>>> import numpy as np
>>> from numpy import linalg as LA
>>> np.set_printoptions(precision=3, suppress=True, linewidth=100)
>>> def rnd(a):
...     return np.round(a, 3) + 0
... 
>>> mat = np.load("arr.npy")
>>> print(mat)
[[ 2. -1.  0.  0.]
 [-1.  2. -1.  0.]
 [ 0. -1.  1. -1.]
 [ 0.  0. -1.  1.]]
>>> # symmetric, so the eigenvalues are real
>>> w, vecs = LA.eig(mat)
>>> print(rnd(np.sort(LA.eigvals(mat.T))))
[-0.303  1.     2.     3.303]
>>> print(rnd(np.sort(LA.eigvals(LA.inv(mat)))))
[-3.303  0.303  0.5    1.   ]
>>> print(rnd(LA.eigvals(mat)))
[ 3.303 -0.303  1.     2.   ]
>>> print(rnd(LA.det(mat[::-1])))
-2.0
>>> print(rnd(LA.det(2 * mat)), rnd(LA.det(mat)))
-32.0 -2.0
>>> print(np.einsum("ij,ji->", mat, mat))
16.0
>>> A2 = mat / LA.norm(mat, axis=1, keepdims=True)
>>> gram = A2 @ A2.T
>>> print((gram - 2 * np.eye(4)).round(6).argmax(axis=1))
[2 3 0 1]
>>> print(rnd(gram[3]))
[ 0.     0.289 -0.816  1.   ]
>>> print(rnd(gram))
[[ 1.    -0.73   0.258  0.   ]
 [-0.73   1.    -0.707  0.289]
 [ 0.258 -0.707  1.    -0.816]
 [ 0.     0.289 -0.816  1.   ]]
>>> print((np.abs(gram) > 0.9).astype(int))
[[1 0 0 0]
 [0 1 0 0]
 [0 0 1 0]
 [0 0 0 1]]
>>> print(np.degrees(np.arccos(np.clip(gram[3, 0], -1, 1))))
90.0
>>> hat = np.triu(np.array([[4, 0, 3, 1], [4, 3, 0, 5], [4, 0, 2, 4], [0, 1, 0, 3]]), 1) + np.eye(4)
>>> A2 = hat @ mat @ LA.inv(hat)
>>> print(rnd(np.poly(A2)))
[ 1. -6. 10. -3. -2.]
>>> print(rnd(LA.det(A2)))
-2.0
>>> print(A2)
[[ 2. -4. -4. 32.]
 [-1.  2. -3.  8.]
 [ 0. -1. -3. 20.]
 [ 0.  0. -1.  5.]]
>>> print(hat @ mat - mat @ hat)
[[ 0. -3. -4.  1.]
 [ 0.  0. -2.  0.]
 [ 0.  0. -4.  5.]
 [ 0.  0.  0.  4.]]
